$ ipython --no-banner

In [1]: import numpy as np

In [2]: from numpy import linalg as LA

In [3]: np.set_printoptions(precision=3, suppress=True, linewidth=200)

In [4]: mat = np.loadtxt("run7.csv", delimiter=",")

In [5]: mat
Out[5]: 
array([[ 1.4  ,  3.1  ,  1.5  ,  1.054, -0.9  , -0.4  ,  1.   ],
       [-0.7  ,  1.2  , -0.8  , -1.918,  1.9  ,  0.1  ,  0.2  ],
       [-0.6  , -0.4  ,  0.6  ,  0.492, -0.5  ,  1.3  , -0.5  ],
       [-0.4  ,  1.2  , -0.1  , -0.549,  0.5  ,  0.9  ,  2.1  ],
       [ 1.9  , -1.3  ,  1.   ,  0.823, -0.6  , -3.   ,  1.   ],
       [ 0.6  , -0.9  ,  0.5  ,  1.663, -1.6  , -0.2  ,  0.8  ],
       [ 0.3  , -0.3  ,  0.5  ,  0.705, -0.6  ,  0.3  , -0.1  ],
       [ 1.2  , -0.2  , -0.3  ,  2.071, -2.   , -0.2  ,  0.6  ],
       [ 0.9  ,  2.   , -0.1  , -1.616,  1.5  , -1.   , -0.3  ],
       [-0.8  ,  1.2  ,  0.   ,  2.195, -2.   ,  0.4  ,  1.1  ],
       [-0.4  ,  0.1  ,  0.8  , -1.564,  1.4  , -1.2  ,  0.6  ],
       [-0.1  ,  1.7  , -1.3  , -0.664,  0.5  , -0.4  , -0.3  ],
       [ 0.5  ,  0.2  , -3.1  , -0.795,  0.9  , -3.4  ,  0.4  ],
       [ 0.   ,  0.3  , -0.8  , -0.672,  0.6  ,  0.   , -0.6  ],
       [-0.6  , -0.9  ,  1.   , -1.48 ,  1.5  ,  1.2  ,  0.5  ],
       [-0.4  , -0.4  , -0.3  ,  0.   ,  0.   ,  0.9  ,  0.   ],
       [ 0.9  , -0.3  , -0.4  , -1.638,  1.5  , -0.6  , -0.8  ],
       [-0.7  , -1.1  , -1.1  ,  1.607, -1.6  , -1.6  , -0.8  ],
       [ 1.2  ,  0.7  , -0.3  ,  1.569, -1.7  , -1.2  , -1.5  ],
       [ 0.4  , -0.2  , -1.9  , -0.084,  0.1  , -0.9  ,  0.3  ],
       [-0.9  , -1.4  ,  2.3  , -0.659,  0.8  ,  1.   ,  0.7  ],
       [-0.8  , -0.7  ,  0.7  ,  0.045, -0.1  ,  1.2  ,  0.5  ],
       [ 0.6  , -0.2  ,  0.6  , -1.85 ,  1.9  ,  0.6  , -1.   ],
       [-0.8  ,  1.6  , -1.4  , -1.329,  1.5  ,  1.9  ,  0.3  ],
       [-1.8  , -0.3  ,  0.5  , -0.037,  0.1  , -0.1  , -0.9  ],
       [ 2.3  , -1.6  ,  0.5  , -0.96 ,  1.   ,  1.2  ,  0.1  ],
       [-0.1  ,  0.2  ,  0.2  , -0.557,  0.4  ,  1.4  , -1.   ],
       [-0.6  ,  0.9  , -1.8  , -1.366,  1.2  ,  1.1  ,  0.   ]])

In [6]: G = mat.T @ mat

In [7]: (mat @ mat.T).shape
Out[7]: (28, 28)

In [8]: d = LA.norm(mat[:, None] - mat[None], axis=-1)

In [9]: LA.matrix_rank(d ** 2)
Out[9]: np.int64(9)

In [10]: d[27].round(6).argsort(kind="stable")[:4]
Out[10]: array([27, 23,  1, 13])

In [11]: np.unravel_index(d.round(6).argmax(), d.shape)
Out[11]: (np.int64(4), np.int64(23))

In [12]: d.shape
Out[12]: (28, 28)

In [13]: np.flatnonzero(d[27] < d.mean() / 2)
Out[13]: array([ 1, 23, 27])

In [14]: z = mat[:, 3] > np.median(mat[:, 3])

In [15]: f = mat[z].mean(axis=0) - mat[~z].mean(axis=0)

In [16]: np.round((((mat - mat.mean(axis=0)) @ f > 0) == z).mean(), 3)
Out[16]: np.float64(0.964)

In [17]: z.astype(int)
Out[17]: array([1, 0, 1, 1, 1, 1, 1, 1, 0, 1, 0, 0, 0, 0, 0, 1, 0, 1, 1, 1, 0, 1, 0, 0, 1, 0, 0, 0])

In [18]: ((mat - mat.mean(axis=0)) @ f > 0).astype(int)
Out[18]: array([1, 0, 1, 0, 1, 1, 1, 1, 0, 1, 0, 0, 0, 0, 0, 1, 0, 1, 1, 1, 0, 1, 0, 0, 1, 0, 0, 0])

In [19]: Ac = mat - mat.mean(axis=1)
ValueError: operands could not be broadcast together with shapes (28,7) (28,) 


In [20]: Ac = mat - mat.mean(axis=0)

In [21]: Uu, sigma, Vh = LA.svd(Ac, full_matrices=False)

In [22]: np.abs(Vh[-1])
Out[22]: array([0.001, 0.01 , 0.008, 0.698, 0.715, 0.004, 0.042])

In [23]: np.abs(Vh[0]).argmax()
Out[23]: np.int64(3)

In [24]: sigma ** 2 / (sigma ** 2).sum()
Out[24]: array([0.372, 0.232, 0.157, 0.112, 0.07 , 0.056, 0.001])

In [25]: np.abs(Uu[:, 0]).argmax()
Out[25]: np.int64(7)

In [26]: LA.matrix_rank(mat, rtol=0.1)
Out[26]: np.int64(6)

In [27]: round(float(LA.norm(mat, 2) / LA.norm(mat)), 3)
Out[27]: 0.612

In [28]: E = np.loadtxt("mat.csv", delimiter=",")

In [29]: E
Out[29]: 
array([[ 16.,  -8.,   0., -16.,   8.,   0.],
       [ -8.,  -6., -10.,   8.,   6.,  10.],
       [ -4.,  18.,  18.,   4., -18., -18.],
       [  8.,  -4.,   0.,  -8.,   4.,   0.],
       [ -4.,  -3.,  -5.,   4.,   3.,   5.],
       [ -2.,   9.,   9.,   2.,  -9.,  -9.]])

In [30]: # rows and columns are dependent

In [31]: Uu, sigma, Vh = LA.svd(E)

In [32]: evecs = Vh[:(sigma > 1e-8).sum()]

In [33]: rng = np.random.default_rng(22)

In [34]: x0 = E[3] + 4 * E[5] + rng.integers(2) * np.eye(6)[3]

In [35]: x0
Out[35]: array([  0.,  32.,  36.,   1., -32., -36.])

In [36]: round(LA.norm(x0 - evecs.T @ evecs @ x0), 3)
Out[36]: np.float64(0.707)

In [37]: np.diag(evecs.T @ evecs)
Out[37]: array([0.5, 0.5, 0.5, 0.5, 0.5, 0.5])

In [38]: np.round(evecs.T @ evecs, 3) + 0
Out[38]: 
array([[ 0.5,  0. ,  0. , -0.5,  0. ,  0. ],
       [ 0. ,  0.5,  0. ,  0. , -0.5,  0. ],
       [ 0. ,  0. ,  0.5,  0. ,  0. , -0.5],
       [-0.5,  0. ,  0. ,  0.5,  0. ,  0. ],
       [ 0. , -0.5,  0. ,  0. ,  0.5,  0. ],
       [ 0. ,  0. , -0.5,  0. ,  0. ,  0.5]])

In [39]: np.allclose(evecs.T @ evecs @ x0, x0)
Out[39]: False

In [40]: z = rng.permutation(6)

In [41]: z
Out[41]: array([1, 3, 2, 5, 0, 4])

In [42]: A2 = E[z][:, z]

In [43]: np.trace(A2)
Out[43]: np.float64(14.0)

In [44]: np.diag(A2)
Out[44]: array([-6., -8., 18., -9., 16.,  3.])

In [45]: np.allclose(A2, E)
Out[45]: False

In [46]: np.round(LA.det(A2), 3), round(float(LA.det(E[z])), 3)
Out[46]: (np.float64(0.0), 0.0)

In [47]: np.round(np.sort(np.abs(LA.eigvals(A2))), 3) + 0
Out[47]: array([0.   , 0.   , 0.   , 0.669, 7.734, 7.734])

In [48]: np.trace(E)
Out[48]: np.float64(14.0)

In [49]: np.round(np.abs(LA.eigvals(E)).max(), 3)
Out[49]: np.float64(7.734)

In [50]: LA.matrix_power(E, 4)
Out[50]: 
array([[ 10400.,     80.,   5840., -10400.,    -80.,  -5840.],
       [  3000.,  -2520.,  -1360.,  -3000.,   2520.,   1360.],
       [-17480.,   4784.,  -3928.,  17480.,  -4784.,   3928.],
       [  5200.,     40.,   2920.,  -5200.,    -40.,  -2920.],
       [  1500.,  -1260.,   -680.,  -1500.,   1260.,    680.],
       [ -8740.,   2392.,  -1964.,   8740.,  -2392.,   1964.]])

In [51]: np.allclose(E @ E.T, E.T @ E)
Out[51]: False

In [52]: assert E == E.T
ValueError: The truth value of an array with more than one element is ambiguous. Use a.any() or a.all()


In [53]: E.inv()
AttributeError: 'numpy.ndarray' object has no attribute 'inv'


In [54]: np.allclose(E, E.T)
Out[54]: False

In [55]: rank = LA.matrix_rank(E)

In [56]: rank
Out[56]: np.int64(3)

In [57]: null = LA.svd(E)[2][rank:].T

In [58]: [int(LA.matrix_rank(E[:i])) for i in range(1, len(E) + 1)]
Out[58]: [1, 2, 3, 3, 3, 3]

In [59]: np.allclose(E @ null, 0)
Out[59]: True

In [60]: A2 = E[0, 0] * E[1:] - np.outer(E[1:, 0], E[0])

In [61]: A2
Out[61]: 
array([[   0., -160., -160.,    0.,  160.,  160.],
       [   0.,  256.,  288.,    0., -256., -288.],
       [   0.,    0.,    0.,    0.,    0.,    0.],
       [   0.,  -80.,  -80.,    0.,   80.,   80.],
       [   0.,  128.,  144.,    0., -128., -144.]])

In [62]: E[:, 0] / E[0, 0]
Out[62]: array([ 1.   , -0.5  , -0.25 ,  0.5  , -0.25 , -0.125])

In [63]: LA.matrix_rank(A2), LA.matrix_rank(E)
Out[63]: (np.int64(2), np.int64(3))

In [64]: f = np.array([-5, 4, 3, -2])

In [65]: M = np.array([np.roll(f, i) for i in range(4)])

In [66]: M
Out[66]: 
array([[-5,  4,  3, -2],
       [-2, -5,  4,  3],
       [ 3, -2, -5,  4],
       [ 4,  3, -2, -5]])

In [67]: # rows and columns are dependent

In [68]: f, g = M[1], M[0]

In [69]: f @ g
Out[69]: np.int64(-4)

In [70]: p = (f @ g) / (f @ f) * f

In [71]: np.outer(f, g)
Out[71]: 
array([[ 10,  -8,  -6,   4],
       [ 25, -20, -15,  10],
       [-20,  16,  12,  -8],
       [-15,  12,   9,  -6]])

In [72]: round(float((g - p) @ f), 3)
Out[72]: -0.0

In [73]: g - p
Out[73]: array([-5.148,  3.63 ,  3.296, -1.778])

In [74]: p
Out[74]: array([ 0.148,  0.37 , -0.296, -0.222])

In [75]: rank = LA.matrix_rank(M)

In [76]: rank
Out[76]: np.int64(3)

In [77]: null = LA.svd(M)[2][rank:].T

In [78]: [int(LA.matrix_rank(M[:i])) for i in range(1, len(M) + 1)]
Out[78]: [1, 2, 3, 3]

In [79]: [int(LA.matrix_rank(np.delete(M, i, axis=0))) for i in range(4)]
Out[79]: [3, 3, 3, 3]

In [80]: null @ null.T
Out[80]: 
array([[0.25, 0.25, 0.25, 0.25],
       [0.25, 0.25, 0.25, 0.25],
       [0.25, 0.25, 0.25, 0.25],
       [0.25, 0.25, 0.25, 0.25]])

In [81]: np.unique(M.round(6), axis=0).shape
Out[81]: (4, 4)

In [82]: np.abs(np.diag(LA.qr(M)[1])) > 1e-9
Out[82]: array([ True,  True,  True, False])

In [83]: np.allclose(M[:-1].T @ LA.lstsq(M[:-1].T, M[-1])[0], M[-1])
Out[83]: True

In [84]: M @ LA.pinv(M) @ M
Out[84]: 
array([[-5.,  4.,  3., -2.],
       [-2., -5.,  4.,  3.],
       [ 3., -2., -5.,  4.],
       [ 4.,  3., -2., -5.]])

In [85]: data = np.diag(np.array([0, -3, -3, 2, 4]))

In [86]: data
Out[86]: 
array([[ 0,  0,  0,  0,  0],
       [ 0, -3,  0,  0,  0],
       [ 0,  0, -3,  0,  0],
       [ 0,  0,  0,  2,  0],
       [ 0,  0,  0,  0,  4]])

In [87]: Uu, sigma, Vh = LA.svd(data, full_matrices=False)

In [88]: np.abs(Uu[:, 0]).round(6).argmax()
Out[88]: np.int64(4)

In [89]: np.round(np.sqrt((sigma ** 2).sum()), 3), round(LA.norm(data), 3)
Out[89]: (np.float64(6.164), np.float64(6.164))

In [90]: sigma / sigma[0]
Out[90]: array([1.  , 0.75, 0.75, 0.5 , 0.  ])

In [91]: Uu.shape, sigma.shape, Vh.shape
Out[91]: ((5, 5), (5,), (5, 5))

In [92]: Vh @ Vh.T
Out[92]: 
array([[1., 0., 0., 0., 0.],
       [0., 1., 0., 0., 0.],
       [0., 0., 1., 0., 0.],
       [0., 0., 0., 1., 0.],
       [0., 0., 0., 0., 1.]])

In [93]: np.abs(Vh[0])
Out[93]: array([0., 0., 0., 0., 1.])

In [94]: th = rng.uniform(0, 2 * np.pi, 12)

In [95]: Q, _ = LA.qr(np.array([[-0.4, 0.4], [-1.5, -0.3], [1.1, 0.2], [-0.6, 1.3], [0.8, -0.3]]))

In [96]: A = 5 * np.c_[np.cos(th), np.sin(th)] @ Q.T

In [97]: A
Out[97]: 
array([[-0.497,  3.34 , -2.392, -2.77 , -0.451],
       [ 1.217,  2.961, -2.19 ,  2.449, -1.989],
       [-1.025, -3.352,  2.464, -1.728,  1.913],
       [-1.561, -0.761,  0.615, -4.323,  1.708],
       [-1.555, -0.411,  0.362, -4.439,  1.604],
       [-0.484, -3.83 ,  2.786,  0.057,  1.528],
       [ 0.448,  3.839, -2.792, -0.169, -1.495],
       [-0.057,  3.749, -2.705, -1.628, -0.986],
       [-0.496, -3.826,  2.784,  0.02 ,  1.538],
       [ 1.099,  3.221, -2.372,  1.999, -1.948],
       [ 1.546,  0.233, -0.233,  4.484, -1.547],
       [ 1.032, -2.334,  1.642,  3.959, -0.34 ]])

In [98]: # rank 2

In [99]: f, g = E[2], E[0]

In [100]: f @ f
Out[100]: np.float64(1328.0)

In [101]: p = (f @ g) / (f @ f) * f

In [102]: np.outer(f, g)
Out[102]: 
array([[ -64.,   32.,   -0.,   64.,  -32.,   -0.],
       [ 288., -144.,    0., -288.,  144.,    0.],
       [ 288., -144.,    0., -288.,  144.,    0.],
       [  64.,  -32.,    0.,  -64.,   32.,    0.],
       [-288.,  144.,   -0.,  288., -144.,   -0.],
       [-288.,  144.,   -0.,  288., -144.,   -0.]])

In [103]: p
Out[103]: array([ 1.253, -5.639, -5.639, -1.253,  5.639,  5.639])

In [104]: g - p
Out[104]: array([ 14.747,  -2.361,   5.639, -14.747,   2.361,  -5.639])
